$ python -q
>>> import numpy as np
>>> np.set_printoptions(precision=1, suppress=True, linewidth=140)
>>> rnd = lambda a: np.round(a, 1) + 0
>>> X = np.load("block0.npy")
>>> X
array([[-2, -6, -7],
       [ 7,  1,  2],
       [ 5,  8, -4]])
>>> def softmax(z):
...     e = np.exp(z - z.max(axis=-1, keepdims=True))
...     return e / e.sum(axis=-1, keepdims=True)
... 
>>> rnd(softmax(X).sum(axis=1))
array([1., 1., 1.])
>>> rnd(softmax(X[0]))
array([1., 0., 0.])
>>> rnd(softmax(X[0] + -3))
array([1., 0., 0.])
>>> scores = X @ X.T / np.sqrt(3)
>>> softmax(scores).round(6).argmax(axis=1)
array([0, 1, 2])
>>> softmax(scores)[0] @ X
array([-2., -6., -7.])
>>> out = np.array([[3, 0, 3], [5, 4, 4], [5, 3, 3]])
>>> np.einsum("ik,kj->ij", X, out)
array([[-71, -45, -51],
       [ 36,  10,  31],
       [ 35,  20,  35]])
>>> np.linalg.matrix_rank(np.vstack([X, out.T]))
np.int64(3)
>>> rng = np.random.default_rng(90434)
>>> out = X + rng.integers(-2, 3, (3, 1)) @ rng.integers(-2, 3, (1, 3))
>>> out
array([[ 2, -4, -5],
       [ 9,  2,  3],
       [ 3,  7, -5]])
>>> out - X
array([[ 4,  2,  2],
       [ 2,  1,  1],
       [-2, -1, -1]])
>>> np.abs(out - X).sum(axis=1)
array([8, 4, 4])
>>> mat = np.eye(5, dtype=int)[rng.permutation(5)] * np.array([0, -2, 1, -2, 1])
>>> mat
array([[ 0,  0,  0,  0,  0],
       [ 0,  0,  0, -2,  0],
       [ 0,  0,  0,  0,  1],
       [ 0, -2,  0,  0,  0],
       [ 0,  0,  1,  0,  0]])
>>> # symmetric
>>> mat @ mat
array([[0, 0, 0, 0, 0],
       [0, 4, 0, 0, 0],
       [0, 0, 1, 0, 0],
       [0, 0, 0, 4, 0],
       [0, 0, 0, 0, 1]])
>>> (np.linalg.matrix_power((mat != 0) + (mat.T != 0) + np.eye(5), 5) > 0).astype(int)
array([[1, 0, 0, 0, 0],
       [0, 1, 0, 1, 0],
       [0, 0, 1, 0, 1],
       [0, 1, 0, 1, 0],
       [0, 0, 1, 0, 1]])
>>> (mat != 0).astype(int)
array([[0, 0, 0, 0, 0],
       [0, 0, 0, 1, 0],
       [0, 0, 0, 0, 1],
       [0, 1, 0, 0, 0],
       [0, 0, 1, 0, 0]])
